% ipython --no-banner

In [1]: import numpy as np

In [2]: np.set_printoptions(precision=3, suppress=True, linewidth=200, legacy="1.25")

In [3]: J = np.load("case5.npy")

In [4]: J
Out[4]: 
array([[ 0.654, -0.346,  0.577,  0.346],
       [-0.346,  0.654,  0.577,  0.346],
       [ 0.577,  0.577,  0.038, -0.577],
       [ 0.346,  0.346, -0.577,  0.654]])

In [5]: # equal to its transpose

In [6]: B = J / np.linalg.norm(J, axis=1, keepdims=True)

In [7]: G = B @ B.T

In [8]: G[3].round(3) + 0
Out[8]: array([0., 0., 0., 1.])

In [9]: np.degrees(np.arccos(np.clip(G[3, 1], -1, 1)))
Out[9]: 90.0

In [10]: np.argwhere(np.triu(np.abs(G) > 0.95, 1))
Out[10]: array([], shape=(0, 2), dtype=int64)

In [11]: np.linalg.norm(B, axis=1)
Out[11]: array([1., 1., 1., 1.])

In [12]: G.round(3) + 0
Out[12]: 
array([[1., 0., 0., 0.],
       [0., 1., 0., 0.],
       [0., 0., 1., 0.],
       [0., 0., 0., 1.]])

In [13]: (G - 2 * np.eye(4)).round(6).argmax(axis=1)
Out[13]: array([1, 0, 0, 0])

In [14]: (np.abs(G) > 0.9).astype(int)
Out[14]: 
array([[1, 0, 0, 0],
       [0, 1, 0, 0],
       [0, 0, 1, 0],
       [0, 0, 0, 1]])

In [15]: Q = J.astype(float).copy()

In [16]: for j in range(4):
    ...:     Q[:, j] -= Q[:, :j] @ (Q[:, :j].T @ Q[:, j])
    ...:     Q[:, j] /= np.linalg.norm(Q[:, j])
    ...: 

In [17]: np.round(Q.T @ J, 3) + 0
Out[17]: 
array([[1., 0., 0., 0.],
       [0., 1., 0., 0.],
       [0., 0., 1., 0.],
       [0., 0., 0., 1.]])

In [18]: Q
Out[18]: 
array([[ 0.654, -0.346,  0.577,  0.346],
       [-0.346,  0.654,  0.577,  0.346],
       [ 0.577,  0.577,  0.038, -0.577],
       [ 0.346,  0.346, -0.577,  0.654]])

In [19]: vals, evecs = np.linalg.eigh(J)

In [20]: vec = np.array([1, 1, 2, 2])

In [21]: np.round(vec @ J @ vec, 3)
Out[21]: 6.154

In [22]: evecs * np.maximum(vals, 0) @ evecs.T
Out[22]: 
array([[ 0.827, -0.173,  0.288,  0.173],
       [-0.173,  0.827,  0.288,  0.173],
       [ 0.288,  0.288,  0.519, -0.288],
       [ 0.173,  0.173, -0.288,  0.827]])

In [23]: u = np.array([0, 2, 3, 3])

In [24]: B = J + np.outer(u, np.eye(4)[2])

In [25]: B
Out[25]: 
array([[ 0.654, -0.346,  0.577,  0.346],
       [-0.346,  0.654,  2.577,  0.346],
       [ 0.577,  0.577,  3.038, -0.577],
       [ 0.346,  0.346,  2.423,  0.654]])

In [26]: np.linalg.matrix_rank(np.linalg.inv(B) - np.linalg.inv(J), tol=1e-8)
Out[26]: 1

In [27]: (J + J.T) / 2
Out[27]: 
array([[ 0.654, -0.346,  0.577,  0.346],
       [-0.346,  0.654,  0.577,  0.346],
       [ 0.577,  0.577,  0.038, -0.577],
       [ 0.346,  0.346, -0.577,  0.654]])

In [28]: np.round(J @ J, 3) + 0
Out[28]: 
array([[1., 0., 0., 0.],
       [0., 1., 0., 0.],
       [0., 0., 1., 0.],
       [0., 0., 0., 1.]])

In [29]: (J - J.T) / 2
Out[29]: 
array([[0., 0., 0., 0.],
       [0., 0., 0., 0.],
       [0., 0., 0., 0.],
       [0., 0., 0., 0.]])

In [30]: np.round(np.linalg.det(J), 3)
Out[30]: -1.0

In [31]: np.sort(np.abs(np.linalg.eigvals(J)))
Out[31]: array([1., 1., 1., 1.])

In [32]: W0 = np.load("x.npy")

In [33]: W0
Out[33]: 
array([[80.979, -0.011,  9.047, 17.973, 26.985, 44.988],
       [-8.987, -0.011, -0.998, -1.991, -2.995, -4.988]])

In [34]: # row 0 dominates

In [35]: left, sv, Vh = np.linalg.svd(W0)

In [36]: sv
Out[36]: array([99.167,  0.014])

In [37]: np.argmax(sv[:-1] / (sv[1:] + 1e-6)) + 1
Out[37]: 1

In [38]: B = left[:, :1] @ np.diag(sv[:1]) @ Vh[:1]

In [39]: np.linalg.matrix_rank(B)
Out[39]: 1

In [40]: np.round(np.abs(W0 - B).max(), 3)
Out[40]: 0.012

In [41]: B
Out[41]: 
array([[80.979, -0.01 ,  9.046, 17.973, 26.985, 44.988],
       [-8.984,  0.001, -1.004, -1.994, -2.994, -4.991]])

In [42]: m1 = np.array([[1, 1, -1, -1, 1, 1, -1, -1],
    ...:     [1, 1, 1, 1, -1, -1, -1, -1],
    ...:     [1, 1, -1, -1, -1, -1, 1, 1]])

In [43]: m1
Out[43]: 
array([[ 1,  1, -1, -1,  1,  1, -1, -1],
       [ 1,  1,  1,  1, -1, -1, -1, -1],
       [ 1,  1, -1, -1, -1, -1,  1,  1]])

In [44]: B = np.array([[0, -3, 1],
    ...:     [0, 2, 1],
    ...:     [-3, -2, -2],
    ...:     [3, -3, 2],
    ...:     [-1, 2, -3],
    ...:     [-2, -3, 0],
    ...:     [1, 3, 0],
    ...:     [0, 1, -2]])

In [45]: np.einsum("ij->j", m1)
Out[45]: array([ 3,  3, -1, -1, -1, -1, -1, -1])

In [46]: np.linalg.matrix_rank(m1 @ B)
Out[46]: 3

In [47]: np.einsum("ik,kj->ji", m1, B)
Out[47]: 
array([[-4,  2,  4],
       [-1, -9,  9],
       [ 1,  7,  3]])

In [48]: np.linalg.matrix_rank(np.vstack([m1, B.T]))
Out[48]: 6

In [49]: np.einsum("ij,ij->i", m1, m1)
Out[49]: array([8, 8, 8])

In [50]: K = np.load("block0.npy")

In [51]: K
Out[51]: 
array([[-0.922,  0.686, -0.885,  0.856,  0.834],
       [-0.235,  0.07 , -0.207,  0.31 ,  0.363],
       [ 0.706,  0.07 ,  0.647, -0.958, -0.988],
       [-0.984,  0.558, -0.97 ,  0.998,  0.999],
       [-0.31 ,  0.207, -0.273,  0.159,  0.09 ],
       [-0.856,  0.782, -0.808,  0.159, -0.371],
       [ 0.808, -0.808,  0.753,  0.31 ,  0.786],
       [ 0.159, -0.07 ,  0.139, -0.159, -0.168],
       [ 0.808, -0.07 ,  0.753, -0.969, -0.991],
       [ 0.664,  0.558,  0.604, -0.995, -1.   ],
       [ 0.834, -0.869,  0.782,  0.565,  0.922]])

In [52]: B = np.c_[K[:, :1] @ np.array([[1]]), np.array([3, 1, 1, 3, 2, 3, 1, 1, 1, 1, 0])]

In [53]: B
Out[53]: 
array([[-0.922,  3.   ],
       [-0.235,  1.   ],
       [ 0.706,  1.   ],
       [-0.984,  3.   ],
       [-0.31 ,  2.   ],
       [-0.856,  3.   ],
       [ 0.808,  1.   ],
       [ 0.159,  1.   ],
       [ 0.808,  1.   ],
       [ 0.664,  1.   ],
       [ 0.834,  0.   ]])

In [54]: np.round(np.linalg.lstsq(K, B[:, 0])[0], 3) + 0
Out[54]: array([1., 0., 0., 0., 0.])

In [55]: labels = K[:, 3] > np.median(K[:, 3])

In [56]: u = K[labels].mean(axis=0) - K[~labels].mean(axis=0)

In [57]: np.round((((K - K.mean(axis=0)) @ u > 0) == labels).mean(), 3)
Out[57]: 0.909

In [58]: labels.astype(int)
Out[58]: array([1, 1, 0, 1, 0, 0, 1, 0, 0, 0, 1])

In [59]: vec = np.array([-3, -5, -6, -4, -4])

In [60]: rhs = K @ vec

In [61]: rhs
Out[61]: array([-2.114, -1.095,  1.434, -2.006,  0.537,  4.354, -7.286,  0.347,  1.248, -0.426, -8.797])

In [62]: np.round(np.linalg.pinv(K) @ K, 3) + 0
Out[62]: 
array([[1., 0., 0., 0., 0.],
       [0., 1., 0., 0., 0.],
       [0., 0., 1., 0., 0.],
       [0., 0., 0., 1., 0.],
       [0., 0., 0., 0., 1.]])

In [63]: np.linalg.lstsq(K, rhs)[0]
Out[63]: array([-3., -5., -6., -4., -4.])

In [64]: rng = np.random.default_rng(2831)

In [65]: rhs = rhs + 0.3 * rng.normal(size=11)

In [66]: rhs
Out[66]: array([-2.134, -1.142,  1.034, -1.999,  0.276,  4.21 , -6.955,  0.612,  1.241,  0.284, -9.424])

In [67]: coef, *_ = np.linalg.lstsq(K, rhs)

In [68]: coef
Out[68]: array([-2.812, -4.743, -6.765, -6.308, -2.289])

In [69]: dist = np.linalg.norm(K[:, None] - K[None], axis=-1)

In [70]: dist.mean(axis=1).argmax()
Out[70]: 3

In [71]: np.linalg.matrix_rank(dist ** 2)
Out[71]: 7

In [72]: dist[5].round(6).argsort(kind="stable")[:4]
Out[72]: array([5, 4, 1, 0])

In [73]: F = np.loadtxt("w.csv", delimiter=",")

In [74]: F
Out[74]: 
array([[ 2., -1.,  2.],
       [ 0.,  0.,  0.],
       [ 1., -1.,  2.],
       [ 3., -2.,  4.],
       [ 0.,  0.,  0.],
       [ 0.,  0.,  0.],
       [ 0., -1.,  3.],
       [ 0.,  0.,  0.],
       [ 1., -1.,  2.],
       [ 0.,  0.,  0.],
       [ 0.,  0.,  0.],
       [ 0., -1.,  3.],
       [ 0.,  0.,  0.],
       [ 0.,  0.,  0.],
       [ 0.,  0.,  0.],
       [ 1., -1.,  3.],
       [ 0.,  0.,  0.],
       [ 0.,  0.,  0.],
       [-1.,  0.,  1.],
       [-1.,  0.,  1.],
       [ 1., -1.,  2.],
       [ 0.,  0.,  0.],
       [-1.,  0.,  1.],
       [ 1., -1.,  2.],
       [ 1., -1.,  2.],
       [-1.,  0.,  1.]])

In [75]: labels = F[:, 2] > np.median(F[:, 2])

In [76]: u = F[labels].mean(axis=0) - F[~labels].mean(axis=0)

In [77]: ((F - F.mean(axis=0)) @ u > 0).astype(int)
Out[77]: array([1, 0, 1, 1, 0, 0, 1, 0, 1, 0, 0, 1, 0, 0, 0, 1, 0, 0, 0, 0, 1, 0, 0, 1, 1, 0])

In [78]: u
Out[78]: array([ 1.35, -1.1 ,  2.25])

In [79]: (((F - F.mean(axis=0)) @ u > 0) == labels).mean()
Out[79]: 1.0

In [80]: labels.astype(int)
Out[80]: array([1, 0, 1, 1, 0, 0, 1, 0, 1, 0, 0, 1, 0, 0, 0, 1, 0, 0, 0, 0, 1, 0, 0, 1, 1, 0])

In [81]: np.argsort(-np.abs(u).round(6), kind="stable")
Out[81]: array([2, 0, 1])

In [82]: labels = rng.permutation(3)

In [83]: B = F[:, labels] * rng.choice([-1, 1], 3)

In [84]: B
Out[84]: 
array([[ 2., -1., -2.],
       [ 0.,  0., -0.],
       [ 2., -1., -1.],
       [ 4., -2., -3.],
       [ 0.,  0., -0.],
       [ 0.,  0., -0.],
       [ 3., -1., -0.],
       [ 0.,  0., -0.],
       [ 2., -1., -1.],
       [ 0.,  0., -0.],
       [ 0.,  0., -0.],
       [ 3., -1., -0.],
       [ 0.,  0., -0.],
       [ 0.,  0., -0.],
       [ 0.,  0., -0.],
       [ 3., -1., -1.],
       [ 0.,  0., -0.],
       [ 0.,  0., -0.],
       [ 1.,  0.,  1.],
       [ 1.,  0.,  1.],
       [ 2., -1., -1.],
       [ 0.,  0., -0.],
       [ 1.,  0.,  1.],
       [ 2., -1., -1.],
       [ 2., -1., -1.],
       [ 1.,  0.,  1.]])

In [85]: left, _, Vh = np.linalg.svd(F.T @ B)

In [86]: np.round(left @ Vh, 3) + 0
Out[86]: 
array([[ 0.,  0., -1.],
       [ 0.,  1.,  0.],
       [ 1.,  0.,  0.]])

In [87]: Ac = B - B.mean(axis=0)

In [88]: left, sv, Vh = np.linalg.svd(Ac, full_matrices=False)

In [89]: np.abs(Vh[0]).argmax()
Out[89]: 0

In [90]: Vh[0] * np.sign(Vh[0, np.abs(Vh[0]).argmax()])
Out[90]: array([ 0.787, -0.378, -0.488])

In [91]: sv ** 2 / (sv ** 2).sum()
Out[91]: array([0.842, 0.156, 0.002])

In [92]: np.round((sv ** 2).sum() ** 2 / (sv ** 4).sum(), 3)
Out[92]: 1.363

In [93]: np.round(Ac.mean(axis=0), 3) + 0
Out[93]: array([0., 0., 0.])

In [94]: np.searchsorted(np.cumsum(sv ** 2) / (sv ** 2).sum(), 0.9) + 1
Out[94]: 2

In [95]: np.linalg.matrix_rank(Ac)
Out[95]: 3

In [96]: np.abs(Vh[-1])
Out[96]: array([0.291, 0.924, 0.248])

In [97]: vec = np.array([-5, 4, -4])

In [98]: rhs = F @ vec

In [99]: np.round(np.linalg.pinv(F) @ F, 3) + 0
Out[99]: 
array([[1., 0., 0.],
       [0., 1., 0.],
       [0., 0., 1.]])

In [100]: rhs
Out[100]: array([-22.,   0., -17., -39.,   0.,   0., -16.,   0., -17.,   0.,   0., -16.,   0.,   0.,   0., -21.,   0.,   0.,   1.,   1., -17.,   0.,   1., -17., -17.,   1.])

In [101]: np.linalg.lstsq(F, rhs)[0]
Out[101]: array([-5.,  4., -4.])

In [102]: rhs = rhs + 0.3 * rng.normal(size=26)

In [103]: rhs
Out[103]: 
array([-21.999,  -0.075, -16.81 , -39.103,  -0.007,  -0.064, -15.684,   0.288, -17.486,   0.13 ,  -0.07 , -15.918,  -0.047,  -0.265,  -0.183, -20.93 ,   0.309,  -0.106,   0.969,   0.939, -16.82 ,
         0.257,   1.301, -16.91 , -17.304,   1.402])

In [104]: coef, *_ = np.linalg.lstsq(F, rhs)

In [105]: np.round(np.linalg.norm(rhs - F @ coef), 3)
Out[105]: 0.993

In [106]: np.round(F.T @ (rhs - F @ coef), 3) + 0
Out[106]: array([0., 0., 0.])
